$ ipython --no-banner

In [1]: import numpy as np

In [2]: np.set_printoptions(precision=2, suppress=True, linewidth=140, legacy="1.25")

In [3]: W0 = np.load("case19.npy")

In [4]: W0
Out[4]: 
array([[-1,  2,  0,  0],
       [-2, -2,  0,  0],
       [-3,  6, -1,  2],
       [-6, -6, -2, -2]])

In [5]: Q, R = np.linalg.qr(W0)

In [6]: R
Out[6]: 
array([[ 7.07,  2.83,  2.12,  0.85],
       [ 0.  ,  8.49,  0.  ,  2.55],
       [ 0.  ,  0.  , -0.71, -0.28],
       [ 0.  ,  0.  ,  0.  ,  0.85]])

In [7]: np.round(Q @ R, 2) + 0
Out[7]: 
array([[-1.,  2.,  0.,  0.],
       [-2., -2.,  0.,  0.],
       [-3.,  6., -1.,  2.],
       [-6., -6., -2., -2.]])

In [8]: np.abs(np.diag(R))
Out[8]: array([7.07, 8.49, 0.71, 0.85])

In [9]: Q.shape, R.shape
Out[9]: ((4, 4), (4, 4))

In [10]: np.round(abs(R[0, 0]), 2), round(float(np.linalg.norm(W0[:, 0])), 2)
Out[10]: (7.07, 7.07)

In [11]: x = np.array([9, 7, 8, 9])

In [12]: target = W0 @ x

In [13]: b, lr = np.zeros(4), 1 / np.linalg.norm(W0, 2) ** 2

In [14]: for i in range(6):
    ...:     b -= lr * W0.T @ (W0 @ b - target)
    ...:     if i % 1 == 0: print(i, round(np.linalg.norm(W0 @ b - target), 2))
    ...: 
0 21.9
1 13.6
2 9.66
3 8.04
4 7.42
5 7.18

In [15]: b
Out[15]: array([10.26,  8.88,  3.33,  3.05])

In [16]: K = np.loadtxt("arr.csv", delimiter=",")

In [17]: K
Out[17]: 
array([[0., 1., 1.],
       [1., 0., 1.],
       [1., 1., 0.]])

In [18]: # symmetric, so the eigenvalues are real

In [19]: np.allclose(K @ K.T, K.T @ K)
Out[19]: True

In [20]: ev, evecs = np.linalg.eigh(K)

In [21]: np.linalg.eigvalsh(K + 4 * np.eye(3))
Out[21]: array([3., 3., 6.])

In [22]: ev.sum(), np.trace(K)
Out[22]: (0.0, 0.0)

In [23]: np.abs(evecs[:, -1]).round(6).argmax()
Out[23]: 0

In [24]: np.round(evecs.T @ evecs, 2) + 0
Out[24]: 
array([[1., 0., 0.],
       [0., 1., 0.],
       [0., 0., 1.]])

In [25]: blk = np.stack([K, 3 * K, K[::-1]])

In [26]: np.linalg.matrix_rank(blk.reshape(3, -1))
Out[26]: 2

In [27]: blk.sum(axis=0)
Out[27]: 
array([[1., 5., 4.],
       [5., 0., 5.],
       [4., 5., 1.]])

In [28]: np.round(np.poly(K), 2) + 0
Out[28]: array([ 1.,  0., -3., -2.])

In [29]: np.einsum("ii->", K)
Out[29]: 0.0

In [30]: round(float(np.linalg.det(K[::-1])), 2)
Out[30]: -2.0

In [31]: round(np.linalg.det(2 * K), 2), round(float(np.linalg.det(K)), 2)
Out[31]: (16.0, 2.0)

In [32]: np.kron(np.eye(2, dtype=int), K)
Out[32]: 
array([[0., 1., 1., 0., 0., 0.],
       [1., 0., 1., 0., 0., 0.],
       [1., 1., 0., 0., 0., 0.],
       [0., 0., 0., 0., 1., 1.],
       [0., 0., 0., 1., 0., 1.],
       [0., 0., 0., 1., 1., 0.]])

In [33]: np.linalg.eigvals(K)
Out[33]: array([-1.,  2., -1.])

In [34]: np.round(np.linalg.det(K.T), 2)
Out[34]: 2.0

In [35]: other = np.array([[2, 3, 1], [5, 2, 0], [5, 0, 5], [1, 5, 0]])

In [36]: np.einsum("ik,kj->ji", W0, other)
Out[36]: 
array([[  8, -14,  21, -54],
       [  1, -10,  13, -40],
       [ -1,  -2,  -8, -16]])

In [37]: np.einsum("ik,kj->ij", W0, other)
Out[37]: 
array([[  8,   1,  -1],
       [-14, -10,  -2],
       [ 21,  13,  -8],
       [-54, -40, -16]])

In [38]: W0 @ other
Out[38]: 
array([[  8,   1,  -1],
       [-14, -10,  -2],
       [ 21,  13,  -8],
       [-54, -40, -16]])

In [39]: np.vstack([W0, other.T]).shape
Out[39]: (7, 4)

In [40]: other.T @ W0.T
Out[40]: 
array([[  8, -14,  21, -54],
       [  1, -10,  13, -40],
       [ -1,  -2,  -8, -16]])

In [41]: np.einsum("ij,ij->i", W0, W0)
Out[41]: array([ 5,  8, 50, 80])

In [42]: feats = np.load("data.npy")

In [43]: feats
Out[43]: 
array([[ 0.62,  1.36, -0.56],
       [ 1.36, -1.26,  0.04],
       [-0.56,  0.04,  1.64]])

In [44]: # symmetric, so the eigenvalues are real

In [45]: ev, evecs = np.linalg.eigvalsh(feats)
ValueError: too many values to unpack (expected 2)


In [46]: ev, evecs = np.linalg.eigh(feats)

In [47]: np.linalg.eigvalsh(feats + 3 * np.eye(3))
Out[47]: array([1., 4., 5.])

In [48]: np.unique(ev.round(6) + 0, return_counts=True)[1]
Out[48]: array([1, 1, 1])

In [49]: (ev > 1e-8).sum(), (ev < -1e-8).sum()
Out[49]: (2, 1)

In [50]: np.round(evecs.T @ feats @ evecs, 2) + 0
Out[50]: 
array([[-2.,  0.,  0.],
       [ 0.,  1.,  0.],
       [ 0.,  0.,  2.]])

In [51]: M = np.array([[-1, -1, -1], [-1, -2, -2], [-1, -2, -3]])

In [52]: cov = M.T @ M

In [53]: np.trace(cov), (M ** 2).sum()
Out[53]: (26, 26)

In [54]: np.allclose(cov, cov.T)
Out[54]: True

In [55]: np.einsum("ij,ji->", W0, W0)
Out[55]: -6

In [56]: np.einsum("ii->", W0)
Out[56]: -6

In [57]: x = np.array([-1, 3, 1])

In [58]: target = M @ x

In [59]: b, lr = np.zeros(3), 1 / np.linalg.norm(M, 2) ** 2

In [60]: for i in range(3):
    ...:     b -= lr * M.T @ (M @ b - target)
    ...:     if i % 1 == 0: print(i, round(np.linalg.norm(M @ b - target), 2))
    ...: 
0 0.79
1 0.79
2 0.78

In [61]: round(float(np.linalg.cond(M)), 2)
Out[61]: 16.39

In [62]: F = np.load("out4.npy")

In [63]: F
Out[63]: 
array([[  2.61,   5.16,   1.08],
       [  3.52,   7.61,   1.65],
       [ -2.53,  -6.36,  -1.74],
       [ -1.99,  -4.31,  -0.33],
       [ -4.78, -10.99,  -2.99],
       [ -2.19,  -4.83,  -1.39],
       [  0.1 ,   0.42,  -0.18],
       [  1.23,   0.99,   0.21],
       [  2.18,   6.47,   1.62],
       [  4.47,  10.83,   2.09],
       [ -2.58,  -6.47,  -1.73],
       [  1.73,   5.31,   1.67],
       [ -2.94,  -6.37,  -1.22],
       [ -2.78,  -5.6 ,  -1.06]])

In [64]: labels = F[:, 2] > np.median(F[:, 2])

In [65]: r0 = F[labels].mean(axis=0) - F[~labels].mean(axis=0)

In [66]: r0
Out[66]: array([ 5.09, 11.67,  2.66])

In [67]: (((F - F.mean(axis=0)) @ r0 > 0) == labels).mean()
Out[67]: 1.0

In [68]: labels.astype(int)
Out[68]: array([1, 1, 0, 0, 0, 0, 1, 1, 1, 1, 0, 1, 0, 0])

In [69]: np.argsort(-np.abs(r0).round(6), kind="stable")
Out[69]: array([1, 0, 2])

In [70]: Xc = F - F.mean(axis=0)

In [71]: left, sig, Vh = np.linalg.svd(Xc, full_matrices=False)

In [72]: np.searchsorted(np.cumsum(sig ** 2) / (sig ** 2).sum(), 0.9) + 1
Out[72]: 1

In [73]: sig
Out[73]: array([26.9 ,  1.48,  0.92])

In [74]: Vh[0] * np.sign(Vh[0, np.abs(Vh[0]).argmax()])
Out[74]: array([0.38, 0.9 , 0.21])

In [75]: np.linalg.matrix_rank(Xc)
Out[75]: 3

In [76]: np.round(sig ** 2 / (sig ** 2).sum(), 2) + 0
Out[76]: array([1., 0., 0.])

In [77]: np.abs(Vh[0]).argmax()
Out[77]: 1

In [78]: np.abs(left[:, 0]).argmax()
Out[78]: 9
